% python3 -q
>>> import numpy as np
>>> from numpy import linalg as LA
>>> np.set_printoptions(suppress=True, linewidth=160)
>>> A2 = np.array([[2, 2], [0, 1]])
>>> Z = np.array([[-3, 7], [5, 4]])
>>> X = np.kron(A2, Z)
>>> print(X)
[[-6 14 -6 14]
 [10  8 10  8]
 [ 0  0 -3  7]
 [ 0  0  5  4]]
>>> rng = np.random.default_rng(7827)
>>> labels = rng.permutation(4)
>>> print(labels)
[3 2 0 1]
>>> A2 = X[labels][:, labels]
>>> print(np.round(np.sort(np.abs(LA.eigvals(A2))), 1))
[ 6.4  7.4 12.7 14.7]
>>> print(np.diag(A2))
[ 4 -3 -6  8]
>>> print(A2)
[[ 4  5  0  0]
 [ 7 -3  0  0]
 [14 -6 -6 14]
 [ 8 10 10  8]]
>>> J = np.loadtxt("data.csv", delimiter=",")
>>> print(J)
[[0. 1. 1. 0. 0. 0. 0.]
 [1. 0. 1. 1. 0. 0. 1.]
 [1. 1. 0. 1. 0. 0. 1.]
 [0. 1. 1. 0. 0. 0. 1.]
 [0. 0. 0. 0. 0. 0. 0.]
 [0. 0. 0. 0. 0. 0. 0.]
 [0. 1. 1. 1. 0. 0. 0.]]
>>> # symmetric, so the eigenvalues are real
>>> rank = LA.matrix_rank(J)
>>> print(rank)
5
>>> ns = LA.svd(J)[2][rank:].T
>>> print([int(LA.matrix_rank(J[:, :j + 1])) for j in range(7)])
[1, 2, 3, 4, 4, 4, 5]
>>> print(J @ ns)
[[0. 0.]
 [0. 0.]
 [0. 0.]
 [0. 0.]
 [0. 0.]
 [0. 0.]
 [0. 0.]]
>>> print(ns @ ns.T)
[[0. 0. 0. 0. 0. 0. 0.]
 [0. 0. 0. 0. 0. 0. 0.]
 [0. 0. 0. 0. 0. 0. 0.]
 [0. 0. 0. 0. 0. 0. 0.]
 [0. 0. 0. 0. 1. 0. 0.]
 [0. 0. 0. 0. 0. 1. 0.]
 [0. 0. 0. 0. 0. 0. 0.]]
>>> print([int(LA.matrix_rank(np.delete(J, i, axis=0))) for i in range(7)])
[4, 4, 4, 4, 5, 5, 4]
>>> print(np.allclose(J @ ns, 0))
True
